$ ipython --no-banner

In [1]: import numpy as np

In [2]: import numpy.linalg as la

In [3]: np.set_printoptions(precision=2, suppress=True, linewidth=160, sign=" ")

In [4]: arr = np.loadtxt("out7.csv", delimiter=",")

In [5]: arr
Out[5]: 
array([[ 1.  ,  0.5 ,  0.25,  0.12,  0.06],
       [ 0.5 ,  1.  ,  0.5 ,  0.25,  0.12],
       [ 0.25,  0.5 ,  1.  ,  0.5 ,  0.25],
       [ 0.12,  0.25,  0.5 ,  1.  ,  0.5 ],
       [ 0.06,  0.12,  0.25,  0.5 ,  1.  ]])

In [6]: ev, vecs = la.eigh(arr)

In [7]: vecs @ np.diag(ev) @ vecs.T
Out[7]: 
array([[ 1.  ,  0.5 ,  0.25,  0.12,  0.06],
       [ 0.5 ,  1.  ,  0.5 ,  0.25,  0.12],
       [ 0.25,  0.5 ,  1.  ,  0.5 ,  0.25],
       [ 0.12,  0.25,  0.5 ,  1.  ,  0.5 ],
       [ 0.06,  0.12,  0.25,  0.5 ,  1.  ]])

In [8]: la.eigvalsh(arr + -3 * np.eye(5))
Out[8]: array([-2.64, -2.55, -2.31, -1.76, -0.74])

In [9]: ev
Out[9]: array([ 0.36,  0.45,  0.69,  1.24,  2.26])

In [10]: np.round(ev.sum(), 2), np.trace(arr)
Out[10]: (np.float64(5.0), np.float64(5.0))

In [11]: def softmax(z):
    ...:     e = np.exp(z - z.max(axis=-1, keepdims=True))
    ...:     return e / e.sum(axis=-1, keepdims=True)
    ...: 

In [12]: softmax(arr).sum(axis=1)
Out[12]: array([ 1.,  1.,  1.,  1.,  1.])

In [13]: S = arr @ arr.T / np.sqrt(5)

In [14]: softmax(S + np.triu(np.full(S.shape, -np.inf), 1))
Out[14]: 
array([[ 1.  ,  0.  ,  0.  ,  0.  ,  0.  ],
       [ 0.45,  0.55,  0.  ,  0.  ,  0.  ],
       [ 0.27,  0.34,  0.39,  0.  ,  0.  ],
       [ 0.19,  0.23,  0.27,  0.31,  0.  ],
       [ 0.16,  0.17,  0.2 ,  0.23,  0.25]])

In [15]: softmax(S)
Out[15]: 
array([[ 0.25,  0.23,  0.2 ,  0.17,  0.16],
       [ 0.2 ,  0.25,  0.22,  0.18,  0.15],
       [ 0.17,  0.21,  0.24,  0.21,  0.17],
       [ 0.15,  0.18,  0.22,  0.25,  0.2 ],
       [ 0.16,  0.17,  0.2 ,  0.23,  0.25]])

In [16]: A2 = la.inv(arr)

In [17]: round(la.det(arr) * la.det(A2), 2)
Out[17]: np.float64(1.0)

In [18]: np.allclose(A2, arr.T)
Out[18]: False

In [19]: round(float(la.cond(arr)), 2)
Out[19]: 6.23

In [20]: (np.abs(A2) > 1e-9).astype(int)
Out[20]: 
array([[ 1,  1,  1,  1,  1],
       [ 1,  1,  1,  1,  1],
       [ 1,  1,  1,  1,  1],
       [ 1,  1,  1,  1,  1],
       [ 1,  1,  1,  1,  1]])

In [21]: x0 = np.array([2, 2, 1, 1, 0])

In [22]: arr * x0
Out[22]: 
array([[ 2.  ,  1.  ,  0.25,  0.12,  0.  ],
       [ 1.  ,  2.  ,  0.5 ,  0.25,  0.  ],
       [ 0.5 ,  1.  ,  1.  ,  0.5 ,  0.  ],
       [ 0.24,  0.5 ,  0.5 ,  1.  ,  0.  ],
       [ 0.12,  0.24,  0.25,  0.5 ,  0.  ]])

In [23]: arr @ (2 * x0)
Out[23]: array([ 6.74,  7.5 ,  6.  ,  4.48,  2.22])

In [24]: x0 = np.array([-1, -1, -1, -1, 2])

In [25]: target = arr @ x0

In [26]: c, lr = np.zeros(5), 1 / la.norm(arr, 2) ** 2

In [27]: for i in range(4):
    ...:     c -= lr * arr.T @ (arr @ c - target)
    ...:     if i % 1 == 0: print(i, round(la.norm(arr @ c - target), 2))
    ...: 
0 1.78
1 1.4
2 1.14
3 0.97

In [28]: c
Out[28]: array([-0.94, -1.06, -0.81, -0.18,  0.65])

In [29]: round(la.cond(arr), 2)
Out[29]: np.float64(6.23)

In [30]: data = np.load("block4.npy")

In [31]: data
Out[31]: 
array([[ 0.15,  0.11,  0.15, -0.31],
       [ 0.11,  0.08,  0.11, -0.22],
       [ 0.15,  0.11,  0.15, -0.31],
       [-0.31, -0.22, -0.31,  0.61]])

In [32]: ev, vecs = la.eigh(data)

In [33]: x0 = np.array([1, 1, -2, 1])

In [34]: round(x0 @ data @ x0 / (x0 @ x0), 2), round(float(ev[0]), 2), np.round(ev[-1], 2)
Out[34]: (np.float64(0.11), -0.0, np.float64(1.0))

In [35]: vecs * np.abs(ev) @ vecs.T
Out[35]: 
array([[ 0.15,  0.11,  0.15, -0.31],
       [ 0.11,  0.08,  0.11, -0.22],
       [ 0.15,  0.11,  0.15, -0.31],
       [-0.31, -0.22, -0.31,  0.61]])

In [36]: np.round(la.eigvalsh(data[1:, 1:]), 2) + 0
Out[36]: array([ 0.  ,  0.  ,  0.85])

In [37]: (data - data.T) / 2
Out[37]: 
array([[ 0.,  0.,  0.,  0.],
       [ 0.,  0.,  0.,  0.],
       [ 0.,  0.,  0.,  0.],
       [ 0.,  0.,  0.,  0.]])

In [38]: data @ data
Out[38]: 
array([[ 0.15,  0.11,  0.15, -0.31],
       [ 0.11,  0.08,  0.11, -0.22],
       [ 0.15,  0.11,  0.15, -0.31],
       [-0.31, -0.22, -0.31,  0.61]])

In [39]: la.matrix_power(data, 4)
Out[39]: 
array([[ 0.15,  0.11,  0.15, -0.31],
       [ 0.11,  0.08,  0.11, -0.22],
       [ 0.15,  0.11,  0.15, -0.31],
       [-0.31, -0.22, -0.31,  0.61]])

In [40]: round(np.trace(data), 2)
Out[40]: np.float64(1.0)

In [41]: np.round(la.det(data), 2)
Out[41]: np.float64(-0.0)

In [42]: np.round(np.abs(la.eigvals(data)).max(), 2)
Out[42]: np.float64(1.0)

In [43]: softmax(data).sum(axis=1)
Out[43]: array([ 1.,  1.,  1.,  1.])

In [44]: softmax(data[1])
Out[44]: array([ 0.27,  0.26,  0.27,  0.2 ])

In [45]: softmax(data[1] + 3)
Out[45]: array([ 0.27,  0.26,  0.27,  0.2 ])

In [46]: softmax(10 * data[1])
Out[46]: array([ 0.36,  0.26,  0.36,  0.01])

In [47]: S = data @ data.T / np.sqrt(4)

In [48]: softmax(S).round(6).argmax(axis=1)
Out[48]: array([ 0,  0,  0,  3])

In [49]: softmax(S)[1] @ data
Out[49]: array([ 0.04,  0.03,  0.04, -0.08])

In [50]: np.unique(data.round(6), axis=0).shape
Out[50]: (3, 4)

In [51]: la.lstsq(data[:-1].T, data[-1])[2]
Out[51]: np.int32(1)

In [52]: data @ la.pinv(data) @ data
Out[52]: 
array([[ 0.15,  0.11,  0.15, -0.31],
       [ 0.11,  0.08,  0.11, -0.22],
       [ 0.15,  0.11,  0.15, -0.31],
       [-0.31, -0.22, -0.31,  0.61]])

In [53]: np.abs(np.diag(la.qr(data)[1])) > 1e-9
Out[53]: array([ True, False, False, False])

In [54]: f, g = data[0], data[1]

In [55]: round(float(f @ g), 2)
Out[55]: 0.11

In [56]: pr = (f @ g) / (f @ f) * f

In [57]: np.round((g - pr) @ f, 2)
Out[57]: np.float64(0.0)

In [58]: np.outer(f, g)
Out[58]: 
array([[ 0.02,  0.01,  0.02, -0.03],
       [ 0.01,  0.01,  0.01, -0.02],
       [ 0.02,  0.01,  0.02, -0.03],
       [-0.03, -0.02, -0.03,  0.07]])

In [59]: feats = np.load("a.npy")

In [60]: feats
Out[60]: 
array([[ 1, -1, -2,  2],
       [ 0, -1,  2, -2],
       [ 0,  0,  2,  0],
       [ 0,  0,  0,  2]])

In [61]: # triangular: eigenvalues sit on the diagonal

In [62]: [int(la.matrix_rank(la.matrix_power(feats, p))) for p in range(1, 5)]
Out[62]: [4, 4, 4, 4]

In [63]: np.sort(la.eigvals(feats))
Out[63]: array([-1.,  1.,  2.,  2.])

In [64]: A2 = la.inv(feats)

In [65]: round(float(la.slogdet(feats)[0]), 2)
Out[65]: -1.0

In [66]: A2
Out[66]: 
array([[ 1. , -1. ,  2. , -2. ],
       [-0. , -1. ,  1. , -1. ],
       [ 0. ,  0. ,  0.5,  0. ],
       [ 0. ,  0. ,  0. ,  0.5]])

In [67]: la.det(feats) * A2
Out[67]: 
array([[-4.,  4., -8.,  8.],
       [ 0.,  4., -4.,  4.],
       [-0., -0., -2., -0.],
       [-0., -0., -0., -2.]])

In [68]: np.allclose(A2, feats.T)
Out[68]: False

In [69]: feats @ A2
Out[69]: 
array([[ 1.,  0.,  0.,  0.],
       [ 0.,  1.,  0.,  0.],
       [ 0.,  0.,  1.,  0.],
       [ 0.,  0.,  0.,  1.]])

In [70]: x0 = np.array([-1, -5, 5, 3])

In [71]: target = feats @ x0

In [72]: target
Out[72]: array([  0,   9,  10,   6])

In [73]: la.solve(feats, target + feats[:, 0])
Out[73]: array([ 0., -5.,  5.,  3.])

In [74]: la.solve(feats, target)
Out[74]: array([-1., -5.,  5.,  3.])

In [75]: la.solve(feats, feats[:, 1])
Out[75]: array([ 0.,  1.,  0.,  0.])

In [76]: x0 = np.array([-2, 2, -1, 2])

In [77]: target = feats @ x0

In [78]: c, lr = np.zeros(4), 1 / la.norm(feats, 2) ** 2

In [79]: for i in range(150):
    ...:     c -= lr * feats.T @ (feats @ c - target)
    ...:     if i % 50 == 0: print(i, round(la.norm(feats @ c - target), 2))
    ...: 
0 4.11
50 0.26
100 0.21

In [80]: np.round(la.cond(feats), 2)
Out[80]: np.float64(16.17)

In [81]: c
Out[81]: array([-1.45,  2.29, -0.94,  1.94])

In [82]: np.sort(np.abs(la.eigvals(feats)))
Out[82]: array([ 1.,  1.,  2.,  2.])

In [83]: np.round(np.abs(la.eigvals(feats)).max(), 2)
Out[83]: np.float64(2.0)

In [84]: np.round(la.det(feats), 2)
Out[84]: np.float64(-4.0)

In [85]: (feats - feats.T) / 2
Out[85]: 
array([[ 0. , -0.5, -1. ,  1. ],
       [ 0.5,  0. ,  1. , -1. ],
       [ 1. , -1. ,  0. ,  0. ],
       [-1. ,  1. ,  0. ,  0. ]])

In [86]: K = np.array([[0, 0, 0, 0, 0, 0],
    ...:     [0, 1, 0, 0, 0, 0],
    ...:     [0, 0, 3, 0, 0, 0],
    ...:     [0, 0, 0, 1, 0, 0],
    ...:     [0, 0, 0, 0, 5, 0],
    ...:     [0, 0, 0, 0, 0, 8]])

In [87]: # symmetric

In [88]: np.prod(np.diag(K)), round(float(la.det(K)), 2)
Out[88]: (np.int64(0), 0.0)

In [89]: np.sort(la.eigvals(K))
Out[89]: array([ 0.,  1.,  1.,  3.,  5.,  8.])

In [90]: la.lstsq(K[:-1].T, K[-1])[2]
Out[90]: np.int32(4)

In [91]: np.allclose(K[:-1].T @ la.lstsq(K[:-1].T, K[-1])[0], K[-1])
Out[91]: False

In [92]: np.unique(K.round(6), axis=0).shape
Out[92]: (6, 6)

In [93]: K @ la.pinv(K) @ K
Out[93]: 
array([[ 0.,  0.,  0.,  0.,  0.,  0.],
       [ 0.,  1.,  0.,  0.,  0.,  0.],
       [ 0.,  0.,  3.,  0.,  0.,  0.],
       [ 0.,  0.,  0.,  1.,  0.,  0.],
       [ 0.,  0.,  0.,  0.,  5.,  0.],
       [ 0.,  0.,  0.,  0.,  0.,  8.]])

In [94]: np.abs(np.diag(la.qr(K)[1])) > 1e-9
Out[94]: array([False,  True,  True,  True,  True,  True])

In [95]: x0 = np.array([5, 1, 1, 0, 5, 2])

In [96]: K @ x0
Out[96]: array([  0,   1,   3,   0,  25,  16])

In [97]: (K @ x0).argmax()
Out[97]: np.int64(4)

In [98]: K @ (2 * x0)
Out[98]: array([  0,   2,   6,   0,  50,  32])

In [99]: K @ np.ones(6)
Out[99]: array([ 0.,  1.,  3.,  1.,  5.,  8.])

In [100]: la.norm(K @ x0) <= la.norm(K, 2) * la.norm(x0) + 1e-9
Out[100]: np.True_

In [101]: np.einsum("ij,j->i", K, x0)
Out[101]: array([  0,   1,   3,   0,  25,  16])

In [102]: ev, vecs = la.eigh(K)

In [103]: x0 = np.array([-2, 1, 3, -3, -3, 0])

In [104]: la.eigvalsh(K[1:, 1:])
Out[104]: array([ 1.,  1.,  3.,  5.,  8.])

In [105]: (np.sign(vecs[:, -1].round(6)) == np.sign(vecs[0, -1].round(6))).astype(int)
Out[105]: array([ 1,  1,  1,  1,  1,  0])

In [106]: np.round(x0 @ K @ x0 / (x0 @ x0), 2), ev[0], ev[-1]
Out[106]: (np.float64(2.56), np.float64(0.0), np.float64(8.0))

In [107]: vecs * np.abs(ev) @ vecs.T
Out[107]: 
array([[ 0.,  0.,  0.,  0.,  0.,  0.],
       [ 0.,  1.,  0.,  0.,  0.,  0.],
       [ 0.,  0.,  3.,  0.,  0.,  0.],
       [ 0.,  0.,  0.,  1.,  0.,  0.],
       [ 0.,  0.,  0.,  0.,  5.,  0.],
       [ 0.,  0.,  0.,  0.,  0.,  8.]])

In [108]: round(la.norm(K[0] - K[1]), 2)
Out[108]: np.float64(1.0)

In [109]: la.norm(K, axis=1).argmax()
Out[109]: np.int64(5)

In [110]: np.round(la.norm(K, 1), 2), round(float(la.norm(K, np.inf)), 2)
Out[110]: (np.float64(8.0), 8.0)

In [111]: J = np.load("x.npy")

In [112]: J
Out[112]: 
array([[-12,   5,  -3,   0,   3,  -5,   3],
       [ 16,  -4,   4,  -1,  -3,   2,   5],
       [-12,  -2,  -3,  -4,  -5,   1,  -1],
       [-12,   0,  -3,  -1,   5,  -5,  -2]])

In [113]: Uu, sig, Vt = la.svd(J, full_matrices=False)

In [114]: sig
Out[114]: array([ 28.3 ,   9.98,   5.98,   4.44])

In [115]: np.allclose(Uu * sig @ Vt, J)
Out[115]: True

In [116]: np.abs(Vt[0])
Out[116]: array([ 0.92,  0.15,  0.23,  0.05,  0.13,  0.2 ,  0.11])

In [117]: Uu.shape, sig.shape, Vt.shape
Out[117]: ((4, 4), (4,), (4, 7))

In [118]: blk = np.stack([J, -2 * J, J[::-1]])

In [119]: la.matrix_rank(blk)
Out[119]: array([ 4,  4,  4])

In [120]: blk.sum(axis=0)
Out[120]: 
array([[  0,  -5,   0,  -1,   2,   0,  -5],
       [-28,   2,  -7,  -3,  -2,  -1,  -6],
       [ 28,  -2,   7,   3,   2,   1,   6],
       [  0,   5,   0,   1,  -2,   0,   5]])

In [121]: blk.shape
Out[121]: (3, 4, 7)

In [122]: la.norm(J, axis=1).argmax()
Out[122]: np.int64(1)

In [123]: np.round(la.norm(J[0], 1), 2), round(la.norm(J[0], np.inf), 2)
Out[123]: (np.float64(31.0), np.float64(12.0))

In [124]: round(float(la.norm(J, 1)), 2), round(la.norm(J, np.inf), 2)
Out[124]: (52.0, np.float64(35.0))

In [125]: round(float(la.norm(J, 2)), 2)
Out[125]: 28.3

In [126]: round(float(la.norm(J[0] - J[2])), 2)
Out[126]: 13.45

In [127]: round(la.norm(J) ** 2 / la.norm(J, 2) ** 2, 2)
Out[127]: np.float64(1.19)

In [128]: J[0] @ J[2]
Out[128]: np.int64(120)

In [129]: la.norm(J, axis=0)
Out[129]: array([ 26.23,   6.71,   6.56,   4.24,   8.25,   7.42,   6.24])

In [130]: la.norm(J, axis=1)
Out[130]: array([ 14.87,  18.08,  14.14,  14.42])

In [131]: f = np.array([2, 0, -3])

In [132]: np.array([np.convolve(row, f, "same") for row in J])
Out[132]: 
array([[ 10,  30, -15,  15, -10,  -3,  15],
       [ -8, -40,  10, -18,   7,  19,  -6],
       [ -4,  30,  -2,  -1,  14,  13,  -3],
       [  0,  30,  -2,  19,  -7, -19,  15]])

In [133]: np.polyval(f, J[1])
Out[133]: array([509,  29,  29,  -1,  15,   5,  47])

In [134]: X = np.array([[0, 2, 0, 2, 1, 3],
     ...:     [1, 2, 3, 1, 0, 0],
     ...:     [2, 0, 3, 1, 3, 0],
     ...:     [2, 3, 3, 2, 3, 3],
     ...:     [2, 1, 2, 3, 0, 3],
     ...:     [2, 1, 3, 2, 0, 1],
     ...:     [-1, 0, -3, 1, 1, 3]])

In [135]: A2 = np.c_[X[:, :2] @ np.array([[-9, -1], [6, 2]]), np.array([0, 1, 1, 0, 0, 2, 2])]

In [136]: A2
Out[136]: 
array([[ 12,   4,   0],
       [  3,   3,   1],
       [-18,  -2,   1],
       [  0,   4,   0],
       [-12,   0,   0],
       [-12,   0,   2],
       [  9,   1,   2]])

In [137]: la.matrix_rank(A2)
Out[137]: np.int64(3)

In [138]: la.matrix_rank(np.c_[X, A2])
Out[138]: np.int64(7)

In [139]: rng = np.random.default_rng(679)

In [140]: ang = rng.uniform(0, 2 * np.pi, 10)

In [141]: Q, _ = la.qr(np.array([[-1.6, 1.0], [1.5, -0.2], [-1.0, 0.4], [0.1, -0.6]]))

In [142]: m1 = 20 * np.c_[np.cos(ang), np.sin(ang)] @ Q.T

In [143]: m1
Out[143]: 
array([[  0.74, -15.88,   5.09,  11.02],
       [-15.36,  -0.4 ,  -5.08,  11.75],
       [-15.39,   8.63,  -7.85,   5.19],
       [-16.04,   3.6 ,  -6.53,   9.34],
       [-14.64,  -2.47,  -4.21,  12.72],
       [  7.8 ,  11.6 ,  -0.89, -14.27],
       [-11.7 ,  13.92,  -8.21,  -1.42],
       [  2.85,  14.67,  -3.51, -12.82],
       [-14.02,  11.45,  -8.24,   2.11],
       [ 14.92,  -9.84,   8.06,  -3.96]])

In [144]: # looks like rank 2

In [145]: z = m1[:, 1] > np.median(m1[:, 1])

In [146]: f = m1[z].mean(axis=0) - m1[~z].mean(axis=0)

In [147]: f
Out[147]: array([ -0.01,  17.05,  -5.21, -12.42])
